% ipython --no-banner

In [1]: import numpy as np

In [2]: np.set_printoptions(precision=2, suppress=True, linewidth=120, sign=" ")

In [3]: def rnd(a):
   ...:     return np.round(a, 2) + 0
   ...: 

In [4]: E = np.maximum(np.array([[-2],
   ...:     [2],
   ...:     [-2],
   ...:     [2],
   ...:     [2],
   ...:     [0],
   ...:     [-1],
   ...:     [0],
   ...:     [0],
   ...:     [0],
   ...:     [-2],
   ...:     [0],
   ...:     [-2],
   ...:     [1],
   ...:     [0],
   ...:     [0]]) @ np.array([[4, 2, 5]]) + np.array([2, 0, 1]), 0)

In [5]: print(E)
[[  0   0   0]
 [ 10   4  11]
 [  0   0   0]
 [ 10   4  11]
 [ 10   4  11]
 [  2   0   1]
 [  0   0   0]
 [  2   0   1]
 [  2   0   1]
 [  2   0   1]
 [  0   0   0]
 [  2   0   1]
 [  0   0   0]
 [  6   2   6]
 [  2   0   1]
 [  2   0   1]]

In [6]: th = np.radians(90)

In [7]: R = np.eye(3)

In [8]: R[0, 0] = R[1, 1] = np.cos(th)

In [9]: R[0, 1], R[1, 0] = -np.sin(th), np.sin(th)

In [10]: print(rnd(R))
[[ 0. -1.  0.]
 [ 1.  0.  0.]
 [ 0.  0.  1.]]

In [11]: M2 = E @ R.T

In [12]: print(rnd(np.linalg.det(R)), rnd(np.trace(R)))
1.0 1.0

In [13]: print(np.abs(M2 - E).max(axis=0))
[ 14.   6.   0.]

In [14]: print(np.allclose(np.linalg.norm(E, axis=1), np.linalg.norm(M2, axis=1)))
True

In [15]: M2 = np.array([[-4, 1, -2], [4, 3, 4], [3, -2, 5]])

In [16]: print(M2.T @ E.T)
[[ 0  9  0  9  9 -5  0 -5 -5 -5  0 -5  0  2 -5 -5]
 [ 0  0  0  0  0  0  0  0  0  0  0  0  0  0  0  0]
 [ 0 51  0 51 51  1  0  1  1  1  0  1  0 26  1  1]]

In [17]: print(np.einsum("ik,kj->ji", E, M2))
[[ 0  9  0  9  9 -5  0 -5 -5 -5  0 -5  0  2 -5 -5]
 [ 0  0  0  0  0  0  0  0  0  0  0  0  0  0  0  0]
 [ 0 51  0 51 51  1  0  1  1  1  0  1  0 26  1  1]]

In [18]: print(np.einsum("ij->j", E))
[ 50  14  46]

In [19]: print(np.einsum("ik,kj->ij", E, M2))
[[ 0  0  0]
 [ 9  0 51]
 [ 0  0  0]
 [ 9  0 51]
 [ 9  0 51]
 [-5  0  1]
 [ 0  0  0]
 [-5  0  1]
 [-5  0  1]
 [-5  0  1]
 [ 0  0  0]
 [-5  0  1]
 [ 0  0  0]
 [ 2  0 26]
 [-5  0  1]
 [-5  0  1]]

In [20]: print(np.vstack([E, M2.T]).shape)
(19, 3)

In [21]: X = np.load("sample4.npy")

In [22]: print(X)
[[ 3.58 -1.67  2.7 ]
 [-1.81  6.57  0.58]
 [ 2.28 -0.71  1.16]
 [ 3.09 -0.26  3.04]
 [ 2.07 -2.04  3.01]
 [ 1.8  -2.16  1.67]
 [-1.05  5.33 -1.59]
 [-1.42  5.63 -1.23]
 [ 3.66 -0.04  2.3 ]
 [ 1.01 -1.49  2.11]
 [-2.05  5.86 -1.08]
 [-0.65  4.32 -2.56]
 [ 2.61 -2.23  1.67]
 [-0.77  4.96  0.66]
 [-3.43  4.51 -1.88]
 [-2.24  3.34 -2.58]
 [-0.3   3.82 -3.15]
 [-0.29  4.88 -1.63]
 [ 1.99 -2.29  3.39]
 [-2.55  4.64 -1.91]
 [-0.76  4.08 -2.33]
 [-1.99  4.89  1.24]]

In [23]: Ac = (X - X.mean(axis=0)) / X.std(axis=0)

In [24]: print(np.argwhere(np.abs(Ac) > 2))
[]

In [25]: print(Ac.std(axis=0))
[ 1.  1.  1.]

In [26]: c = np.linalg.lstsq(np.delete(Ac, 0, axis=1), Ac[:, 0])[0]

In [27]: print(np.abs(c).argmax())
0

In [28]: print(rnd(c))
[-0.68  0.24]
